$ python -q
>>> import numpy as np
>>> np.set_printoptions(precision=1, suppress=True, linewidth=160, floatmode="fixed")
>>> rng = np.random.default_rng(367)
>>> lab = rng.integers(0, 3, 3)
>>> X = (lab[:, None] == lab) * -1 + np.eye(3)
>>> X
array([[0.0, 0.0, 0.0],
       [0.0, 0.0, 0.0],
       [0.0, 0.0, 0.0]])
>>> K = np.array([[-7, 8, -7], [8, -7, 8], [-7, 8, -7]])
>>> Uu, sig, Vh = np.linalg.svd(K)
>>> np.argmax(sig[:-1] / (sig[1:] + 1e-6)) + 1
np.int64(2)
>>> A2 = Uu[:, :2] @ np.diag(sig[:2]) @ Vh[:2]
>>> A2
array([[-7.0,  8.0, -7.0],
       [ 8.0, -7.0,  8.0],
       [-7.0,  8.0, -7.0]])
>>> np.linalg.matrix_rank(K, rtol=0.05)
np.int64(2)
>>> np.linalg.matrix_rank(A2)
np.int64(2)
>>> np.round((A2 - A2.T) / 2, 1) + 0
array([[0.0, 0.0, 0.0],
       [0.0, 0.0, 0.0],
       [0.0, 0.0, 0.0]])
>>> np.allclose(A2 @ A2.T, A2.T @ A2)
True
>>> np.allclose(A2, A2.T)
True
>>> A2 @ A2
array([[ 162.0, -168.0,  162.0],
       [-168.0,  177.0, -168.0],
       [ 162.0, -168.0,  162.0]])
>>> np.round(np.sort(np.abs(np.linalg.eigvals(A2))), 1) + 0
array([ 0.0,  1.3, 22.3])
>>> np.linalg.matrix_power(A2, 4)
array([[ 80712.0, -84168.0,  80712.0],
       [-84168.0,  87777.0, -84168.0],
       [ 80712.0, -84168.0,  80712.0]])
>>> round(float(np.linalg.det(A2)), 1)
-0.0
>>> round(np.abs(np.linalg.eigvals(A2)).max(), 1)
np.float64(22.3)
>>> r = np.linalg.matrix_rank(K)
>>> r
np.int64(2)
>>> N = np.linalg.svd(K)[2][r:].T
>>> np.linalg.matrix_rank(K.T @ K), np.linalg.matrix_rank(K @ K.T)
(np.int64(2), np.int64(2))
>>> [int(np.linalg.matrix_rank(K[:i])) for i in range(1, len(K) + 1)]
[1, 2, 2]
>>> N.shape
(3, 1)
>>> np.allclose(K @ N, 0)
True
>>> J = np.load("out15.npy")
>>> J
array([[-0.1,  1.0,  0.2],
       [ 0.1,  1.0,  0.0],
       [ 0.0,  1.0, -0.1],
       [-0.2,  1.1,  0.1],
       [ 0.0,  1.0,  0.1],
       [ 2.2,  1.0,  2.9],
       [ 2.1,  0.9,  3.0],
       [ 2.0,  0.9,  3.0],
       [ 2.1,  1.0,  3.0],
       [ 1.9,  1.0,  3.2]])
>>> lab = J[:, 0] > np.median(J[:, 0])
>>> u = J[lab].mean(axis=0) - J[~lab].mean(axis=0)
>>> u
array([ 2.1, -0.1,  3.0])
>>> np.argsort(-np.abs(u).round(6), kind="stable")
array([2, 0, 1])
>>> (((J - J.mean(axis=0)) @ u > 0) == lab).mean()
np.float64(1.0)
>>> ((J - J.mean(axis=0)) @ u > 0).astype(int)
array([0, 0, 0, 0, 0, 1, 1, 1, 1, 1])
>>> W2 = J[[8, 5]].astype(float)
>>> for _ in range(4):
...     lab = np.linalg.norm(J[:, None] - W2, axis=-1).argmin(axis=1)
...     W2 = np.array([J[lab == j].mean(axis=0) for j in range(2)])
... 
>>> lab
array([1, 1, 1, 1, 1, 0, 0, 0, 0, 0])
>>> np.bincount(lab)
array([5, 5])
>>> W2[1] - W2[0]
array([-2.1,  0.1, -3.0])
>>> data = np.loadtxt("run12.csv", delimiter=",")
>>> data
array([[39.6, -0.1, 19.6],
       [40.3,  1.0, 20.3],
       [41.2, -1.8, 20.4],
       [39.6,  0.4, 20.2],
       [42.0, -0.5, 18.5],
       [40.5, -0.6, 20.5],
       [39.7,  0.5, 20.0],
       [40.9,  2.3, 19.9],
       [40.7,  0.7, 19.7],
       [40.0, -0.1, 20.2],
       [41.9, -0.3, 20.4],
       [40.4, -1.8, 20.1],
       [42.2,  0.0, 20.4],
       [39.8,  2.4, 21.0],
       [40.5, -0.1, 18.4],
       [40.0,  0.2, 20.4],
       [39.6, -0.3, 20.8],
       [38.7, -0.1, 18.4],
       [39.1,  0.9, 20.6],
       [39.3,  2.2, 19.5],
       [40.3, -0.3, 20.5],
       [38.5, -0.3, 18.8]])
>>> Q, R = np.linalg.qr(data)
>>> R
array([[-188.7,   -0.9,  -93.5],
       [   0.0,   -5.0,   -0.9],
       [   0.0,    0.0,   -3.8]])
>>> np.abs(np.diag(R))
array([188.7,   5.0,   3.8])
>>> Uu, sig, Vh = np.linalg.svd(data)
>>> sig
array([210.6,   5.1,   3.4])
>>> A2 = Uu[:, :1] @ np.diag(sig[:1]) @ Vh[:1]
>>> np.linalg.matrix_rank(A2)
np.int64(1)
>>> np.linalg.matrix_rank(data, rtol=0.05)
np.int64(1)
>>> d = np.linalg.norm(data[:, None] - data[None], axis=-1)
>>> np.linalg.norm(data - data.mean(axis=0), axis=1)
array([0.8, 0.9, 2.3, 0.7, 2.4, 1.0, 0.6, 2.2, 0.7, 0.5, 1.8, 2.0, 2.0, 2.5, 1.6, 0.5, 1.2, 2.2, 1.5, 2.2, 0.8, 2.1])
>>> np.flatnonzero(d[19] < d.mean() / 2)
array([19])
>>> (d + 1e9 * np.eye(22)).round(6).argmin(axis=1)
array([ 9,  8, 11,  6, 14, 20,  3,  1,  1, 15, 12,  2, 10,  7,  0,  9,  9, 21,  3, 13,  5, 17])
>>> d.mean(axis=1).argmax()
np.int64(13)
>>> theta = np.radians(120)
>>> R = np.eye(3)
>>> R[1, 1] = R[0, 0] = np.cos(theta)
>>> R[1, 0], R[0, 1] = -np.sin(theta), np.sin(theta)
>>> R
array([[-0.5,  0.9,  0.0],
       [-0.9, -0.5,  0.0],
       [ 0.0,  0.0,  1.0]])
>>> A2 = data @ R.T
>>> np.allclose(data @ data.T, A2 @ A2.T)
True
>>> vec = np.array([0, 1, 2])
>>> y = data @ vec
>>> np.round(np.linalg.pinv(data) @ data, 1) + 0
array([[1.0, 0.0, 0.0],
       [0.0, 1.0, 0.0],
       [0.0, 0.0, 1.0]])
>>> y = y + 0.1 * rng.normal(size=22)
>>> y
array([39.2, 41.6, 39.3, 40.8, 36.6, 40.1, 40.5, 42.1, 40.2, 40.2, 40.5, 38.5, 40.8, 44.4, 36.7, 41.0, 41.4, 36.8, 42.2, 41.3, 40.8, 37.2])
>>> beta, *_ = np.linalg.lstsq(data, y)
>>> beta.round(1) + 0
array([0.0, 1.0, 2.0])
>>> np.round(data.T @ (y - data @ beta), 1) + 0
array([0.0, 0.0, 0.0])
>>> beta.round()
array([0.0, 1.0, 2.0])
>>> theta = np.deg2rad(60)
>>> F = np.eye(4)
>>> F[np.ix_([2, 3], [2, 3])] = [[np.cos(theta), -np.sin(theta)], [np.sin(theta), np.cos(theta)]]
>>> F
array([[ 1.0,  0.0,  0.0,  0.0],
       [ 0.0,  1.0,  0.0,  0.0],
       [ 0.0,  0.0,  0.5, -0.9],
       [ 0.0,  0.0,  0.9,  0.5]])
>>> A2 = F + rng.integers(-2, 3, (4, 1)) @ rng.integers(-2, 3, (1, 4))
>>> A2
array([[ 1.0,  0.0,  4.0,  4.0],
       [ 0.0,  1.0, -4.0, -4.0],
       [ 0.0,  0.0,  2.5,  1.1],
       [ 0.0,  0.0, -1.1, -1.5]])
>>> np.linalg.matrix_rank(A2 - F, tol=1e-8)
np.int64(1)
>>> np.round(np.linalg.svd(A2 - F, compute_uv=False), 1) + 0
array([8.9, 0.0, 0.0, 0.0])
>>> (F + F.T) / 2
array([[1.0, 0.0, 0.0, 0.0],
       [0.0, 1.0, 0.0, 0.0],
       [0.0, 0.0, 0.5, 0.0],
       [0.0, 0.0, 0.0, 0.5]])
>>> np.allclose(F @ F.T, F.T @ F)
True
>>> (F - F.T) / 2
array([[ 0.0,  0.0,  0.0,  0.0],
       [ 0.0,  0.0,  0.0,  0.0],
       [ 0.0,  0.0,  0.0, -0.9],
       [ 0.0,  0.0,  0.9,  0.0]])
>>> np.allclose(F, F.T)
False
>>> np.trace(F)
np.float64(3.0)
>>> np.sort(np.abs(np.linalg.eigvals(F)))
array([1.0, 1.0, 1.0, 1.0])
>>> round(float(np.linalg.det(F)), 1)
1.0
>>> round(float(np.abs(np.linalg.eigvals(F)).max()), 1)
1.0
>>> vec = np.array([-1, 1, -2, -2])
>>> y = F @ vec
>>> y
array([-1.0,  1.0,  0.7, -2.7])
>>> np.linalg.solve(F, y + F[:, 0])
array([ 0.0,  1.0, -2.0, -2.0])
>>> np.linalg.solve(F.T, F[1])
array([ 0.0,  1.0, -0.0,  0.0])
>>> np.linalg.solve(F, 4 * y)
array([-4.0,  4.0, -8.0, -8.0])
>>> round(float(np.linalg.norm(F, 1)), 1), round(np.linalg.norm(F, np.inf), 1)
(1.4, np.float64(1.4))
>>> round(float(np.linalg.norm(F[0], 1)), 1), round(float(np.linalg.norm(F[0], np.inf)), 1)
(1.0, 1.0)
>>> round(float(np.linalg.norm(F, "nuc")), 1)
4.0
>>> np.linalg.norm(F, axis=0)
array([1.0, 1.0, 1.0, 1.0])
>>> round(float(np.linalg.norm(F[0] - F[1])), 1)
1.4
>>> np.linalg.norm(F, axis=1).argmax()
np.int64(0)
>>> round(float(np.linalg.norm(F) ** 2 / np.linalg.norm(F, 2) ** 2), 1)
4.0
>>> F[0] @ F[1]
np.float64(0.0)
